$ python3 -q
>>> import numpy as np
>>> np.set_printoptions(precision=2, suppress=True, linewidth=100)
>>> def tidy(a):
...     return np.round(a, 2) + 0
... 
>>> data = np.load("arr.npy")
>>> print(data)
[[-5.5  1.6  0.1]
 [ 1.  -0.1  0.6]
 [ 2.  -1.7 -1. ]
 [-0.5  0.5  0.3]]
>>> x0 = np.array([6, 3, 8])
>>> a = np.maximum(data @ x0, 0)
>>> print(tidy(data.T @ a))
[10.05 -0.6   6.57]
>>> print(tidy(a))
[ 0.  10.5  0.   0.9]
>>> print(tidy(np.maximum(data @ x0, 0) - np.maximum(-data @ x0, 0)))
[-27.4  10.5  -1.1   0.9]
>>> x0 = np.array([-2, -2, -2])
>>> y = data @ x0
>>> print(tidy(np.linalg.solve(data.T @ data, data.T @ y)))
[-2. -2. -2.]
>>> print(y)
[ 7.6 -3.   1.4 -0.6]
>>> print(tidy(np.linalg.pinv(data) @ data))
[[1. 0. 0.]
 [0. 1. 0.]
 [0. 0. 1.]]
>>> print(tidy(np.linalg.lstsq(data, y)[0]))
[-2. -2. -2.]
>>> rng = np.random.default_rng(506502)
>>> y = y + 0.05 * rng.normal(size=4)
>>> print(tidy(y))
[ 7.58 -2.95  1.38 -0.44]
>>> coef, *_ = np.linalg.lstsq(data, y)
>>> print(coef.round())
[-2. -2. -2.]
>>> print(tidy(np.linalg.norm(y - data @ coef)))
0.15
>>> other = np.c_[data[:, :1] @ np.array([[-3]]), np.array([1, 3, 0, 1])]
>>> print(other)
[[16.5  1. ]
 [-3.   3. ]
 [-6.   0. ]
 [ 1.5  1. ]]
>>> print(tidy(np.linalg.norm(other - data @ np.linalg.lstsq(data, other)[0], axis=0)))
[0.   1.07]
>>> print(tidy(np.linalg.lstsq(data, other[:, 0])[0]))
[-3.  0.  0.]
>>> print(tidy(np.linalg.norm(np.linalg.qr(data)[0].T @ other, axis=0) ** 2 / ((other ** 2).sum(axis=0) + 1e-12)))
[1.  0.9]
>>> F = np.array([[4, -1, 1],
...     [0, 4, 0],
...     [-4, 4, 1],
...     [-6, 3, 1],
...     [-10, 7, -4],
...     [-10, 6, -3],
...     [-15, 3, -8],
...     [-18, 3, -7],
...     [-22, -1, -5],
...     [-23, 2, -6],
...     [-18, 5, -1],
...     [-21, 6, -5],
...     [-16, 6, -3],
...     [-21, 6, -1],
...     [-22, 9, -4],
...     [-24, 8, -8]])
>>> print(F)
[[  4  -1   1]
 [  0   4   0]
 [ -4   4   1]
 [ -6   3   1]
 [-10   7  -4]
 [-10   6  -3]
 [-15   3  -8]
 [-18   3  -7]
 [-22  -1  -5]
 [-23   2  -6]
 [-18   5  -1]
 [-21   6  -5]
 [-16   6  -3]
 [-21   6  -1]
 [-22   9  -4]
 [-24   8  -8]]
>>> labels = F[:, 2] > np.median(F[:, 2])
>>> f = F[labels].mean(axis=0) - F[~labels].mean(axis=0)
>>> print((((F - F.mean(axis=0)) @ f > 0) == labels).mean())
0.75
>>> print(f)
[10.5  -0.5   5.25]
>>> other = np.c_[F[:, :2] @ np.array([[-3, 2], [-3, 2]]), np.array([6, 6, 9, 0, 7, 6, 1, 7, 7, 4, 3, 8, 2, 2, 5, 2])]
>>> print(other)
[[ -9   6   6]
 [-12   8   6]
 [  0   0   9]
 [  9  -6   0]
 [  9  -6   7]
 [ 12  -8   6]
 [ 36 -24   1]
 [ 45 -30   7]
 [ 69 -46   7]
 [ 63 -42   4]
 [ 39 -26   3]
 [ 45 -30   8]
 [ 30 -20   2]
 [ 45 -30   2]
 [ 39 -26   5]
 [ 48 -32   2]]
>>> print(tidy(np.linalg.norm(np.linalg.qr(F)[0].T @ other, axis=0) ** 2 / ((other ** 2).sum(axis=0) + 1e-12)))
[1.   1.   0.54]
>>> print(np.linalg.matrix_rank(other))
2
>>> print(tidy(np.linalg.norm(other, 2) / np.linalg.norm(other)))
1.0
>>> print(np.linalg.matrix_rank(other, rtol=0.1))
1
>>> hat = F @ np.linalg.solve(F.T @ F, F.T)
>>> print(tidy(np.linalg.eigvalsh(hat)))
[0. 0. 0. 0. 0. 0. 0. 0. 0. 0. 0. 0. 0. 1. 1. 1.]
>>> print(np.trace(hat))
3.0
>>> arr = np.loadtxt("block1.csv", delimiter=",")
>>> print(arr)
[[ -0.01  -2.89  -1.1 ]
 [ -0.11 -10.9    0.19]
 [  0.18  -8.79   1.8 ]
 [ -0.1    5.7    0.46]
 [  0.57   8.25  -1.44]
 [  0.66   8.37   3.83]
 [  0.2   -3.47   0.76]
 [ -0.29 -24.79  -0.5 ]
 [ -0.64   8.19   0.48]
 [  0.08   2.36  -1.99]]
>>> # column 1 dominates
>>> Xc = (arr - arr.mean(axis=0)) / arr.std(axis=0)
>>> print(tidy(Xc.std(axis=0)))
[1. 1. 1.]
>>> coef = np.linalg.lstsq(np.delete(Xc, 2, axis=1), Xc[:, 2])[0]
>>> print(tidy(coef))
[0.27 0.05]
>>> print(np.abs(coef).argmax())
0
>>> print(tidy(1 - np.var(Xc[:, 2] - np.delete(Xc, 2, axis=1) @ coef)))
0.08
>>> X = np.array([[5.28, -3.35, -4.28],
...     [5.05, -2.26, -4.07],
...     [4.85, -3.05, -3.95],
...     [4.92, -2.45, -4.04],
...     [5.05, -3.02, -3.72],
...     [4.8, -2.82, -3.65],
...     [3.88, 3.97, -3.74],
...     [3.48, 3.78, -4.31],
...     [4.2, 3.74, -4.6],
...     [3.99, 3.92, -3.94],
...     [3.77, 4.51, -4.06],
...     [3.77, 3.47, -4.35],
...     [4.14, 4.47, -3.93],
...     [4.21, 5.01, -4.01],
...     [4.02, 5.03, -4.18],
...     [3.84, 4.91, -3.9],
...     [3.99, 5.21, -4.7],
...     [3.71, 5.19, -4.28]])
>>> th = np.radians(45)
>>> Rm = np.eye(3)
>>> Rm[1, 1] = Rm[2, 2] = np.cos(th)
>>> Rm[1, 2], Rm[2, 1] = -np.sin(th), np.sin(th)
>>> print(tidy(Rm))
[[ 1.    0.    0.  ]
 [ 0.    0.71 -0.71]
 [ 0.    0.71  0.71]]
>>> other = X @ Rm.T
>>> print(tidy(np.abs(other - X).max(axis=0)))
[0.   4.01 5.06]
>>> print(np.allclose(X @ X.T, other @ other.T))
True
>>> print(tidy(np.linalg.det(Rm)), tidy(np.trace(Rm)))
1.0 2.41
>>> Xc = (X - X.mean(axis=0)) / X.std(axis=0)
>>> print(np.argwhere(np.abs(Xc) > 2))
[[16  2]]
>>> coef = np.linalg.lstsq(np.delete(Xc, 2, axis=1), Xc[:, 2])[0]
>>> print(np.abs(coef).argmax())
1
>>> Xc = X - X.mean(axis=0)
>>> vecs = np.linalg.svd(Xc)[2][:2]
>>> other = Xc - Xc @ vecs.T @ vecs
>>> print(tidy(np.diag(vecs.T @ vecs)))
[0.07 0.98 0.95]
>>> print(tidy(other.std(axis=0)))
[0.2  0.03 0.05]
>>> print(tidy(np.cov(Xc @ vecs.T, rowvar=False)))
[[12.98  0.  ]
 [ 0.    0.07]]
>>> print(tidy(np.linalg.norm(other) / np.linalg.norm(Xc)))
0.06
>>> q, vecs = np.linalg.qr(X[:, :2])[0], np.linalg.qr(X[:, 2:])[0]
>>> sigma = np.linalg.svd(q.T @ vecs, compute_uv=False)
>>> print(tidy(sigma))
[1.]
>>> print((sigma > 0.9).sum())
1
>>> U, sigma, Vh = np.linalg.svd(X, full_matrices=False)
>>> print(np.allclose(U * sigma @ Vh, X))
True
>>> print(tidy(sigma / sigma[0]))
[1.   0.53 0.04]
>>> print(U.shape, sigma.shape, Vh.shape)
(18, 3) (3,) (3, 3)
>>> print(tidy(sigma))
[26.88 14.25  0.97]
>>> M = np.load("data.npy")
>>> print(M)
[[ 0.8   0.   -0.2   0.7 ]
 [ 0.85  0.21 -0.22  0.57]
 [ 1.6   0.   -2.4  -0.7 ]]
>>> x0 = np.array([1, -4, -2, -4])
>>> print(tidy(M @ (2 * x0)))
[-3.2  -3.66 18.4 ]
>>> print(np.linalg.norm(M @ x0) <= np.linalg.norm(M, 2) * np.linalg.norm(x0) + 1e-9)
True
>>> print(tidy(M @ np.ones(4)))
[ 1.3   1.41 -1.5 ]
>>> print(M * x0)
[[ 0.8  -0.    0.4  -2.8 ]
 [ 0.85 -0.84  0.44 -2.28]
 [ 1.6  -0.    4.8   2.8 ]]
>>> print(tidy(M - M[0]))
[[ 0.    0.    0.    0.  ]
 [ 0.05  0.21 -0.02 -0.13]
 [ 0.8   0.   -2.2  -1.4 ]]
>>> print(tidy(M.sum(axis=0)))
[ 3.25  0.21 -2.82  0.57]
>>> print(tidy(np.diff(M, axis=0)))
[[ 0.05  0.21 -0.02 -0.13]
 [ 0.75 -0.21 -2.18 -1.27]]
>>> th = np.radians(30)
>>> Rm = np.eye(4)
>>> Rm[1, 1] = Rm[3, 3] = np.cos(th)
>>> Rm[1, 3], Rm[3, 1] = -np.sin(th), np.sin(th)
>>> print(tidy(Rm))
[[ 1.    0.    0.    0.  ]
 [ 0.    0.87  0.   -0.5 ]
 [ 0.    0.    1.    0.  ]
 [ 0.    0.5   0.    0.87]]
>>> other = M @ Rm.T
>>> print(np.allclose(M @ M.T, other @ other.T))
True
>>> print(tidy(np.abs(other - M).max(axis=0)))
[0.   0.35 0.   0.09]
>>> print(np.allclose(np.linalg.norm(M, axis=1), np.linalg.norm(other, axis=1)))
True
>>> other = M / np.linalg.norm(M, axis=1)
Traceback (most recent call last):
  File "<python-input-100>", line 1, in <module>
    other = M / np.linalg.norm(M, axis=1)
            ~~^~~~~~~~~~~~~~~~~~~~~~~~~~~
ValueError: operands could not be broadcast together with shapes (3,4) (3,) 
>>> other = M / np.linalg.norm(M, axis=1, keepdims=True)
>>> gram = other @ other.T
>>> print(tidy(gram[2]))
[0.4  0.47 1.  ]
>>> print((np.abs(gram) > 0.9).astype(int))
[[1 1 0]
 [1 1 0]
 [0 0 1]]
>>> print(tidy(np.linalg.norm(other, axis=1)))
[1. 1. 1.]
>>> W0 = np.load("run9.npy")
>>> print(tidy(W0))
[[-0.54  0.82  0.19]
 [-0.6  -0.53  0.6 ]
 [ 0.6   0.21  0.78]]
>>> # keeps lengths
>>> other = np.linalg.inv(W0)
>>> print(tidy(np.linalg.cond(W0)))
1.0
>>> print(tidy(W0 @ other))
[[1. 0. 0.]
 [0. 1. 0.]
 [0. 0. 1.]]
>>> print(tidy(np.linalg.det(W0) * np.linalg.det(other)))
1.0
>>> print(tidy(other))
[[-0.54 -0.6   0.6 ]
 [ 0.82 -0.53  0.21]
 [ 0.19  0.6   0.78]]
>>> print(np.allclose(other, W0.T))
True
>>> print(tidy(np.linalg.norm(other, "nuc")))
3.0
>>> print(tidy(np.linalg.norm(other) ** 2 / np.linalg.norm(other, 2) ** 2))
3.0
>>> print(np.linalg.norm(other, axis=1).argmax())
0
>>> print(tidy(np.linalg.norm(other, axis=1)))
[1. 1. 1.]
>>> print(tidy(np.linalg.norm(other[2] - other[1])))
1.41
>>> print(tidy(np.linalg.norm(other, axis=0)))
[1. 1. 1.]
>>> labels = rng.permutation(3)
>>> other = W0[:, labels] * rng.choice([-1, 1], 3)
>>> print(tidy(other))
[[-0.54 -0.82 -0.19]
 [-0.6   0.53 -0.6 ]
 [ 0.6  -0.21 -0.78]]
>>> U, _, Vh = np.linalg.svd(W0.T @ other)
>>> print(tidy(U @ Vh))
[[ 1.  0.  0.]
 [ 0. -1.  0.]
 [ 0.  0. -1.]]
>>> f = np.array([5, 5, 3])
>>> print(tidy(np.convolve(other[0], f)))
[-2.68 -6.79 -6.69 -3.43 -0.58]
>>> x0 = np.array([2, 0, 1])
>>> y = arr @ x0
>>> print(tidy(np.linalg.solve(arr.T @ arr, arr.T @ y)))
[2. 0. 1.]
>>> print(tidy(y))
[-1.12 -0.03  2.16  0.26 -0.3   5.15  1.16 -1.08 -0.8  -1.83]
>>> y = y + 0.02 * rng.normal(size=10)
>>> print(tidy(y))
[-1.1  -0.02  2.14  0.25 -0.28  5.15  1.18 -1.08 -0.82 -1.82]
>>> coef, *_ = np.linalg.lstsq(arr, y)
>>> print(tidy(arr.T @ (y - arr @ coef)))
[0. 0. 0.]
>>> print(tidy(coef))
[2.03 0.   0.99]
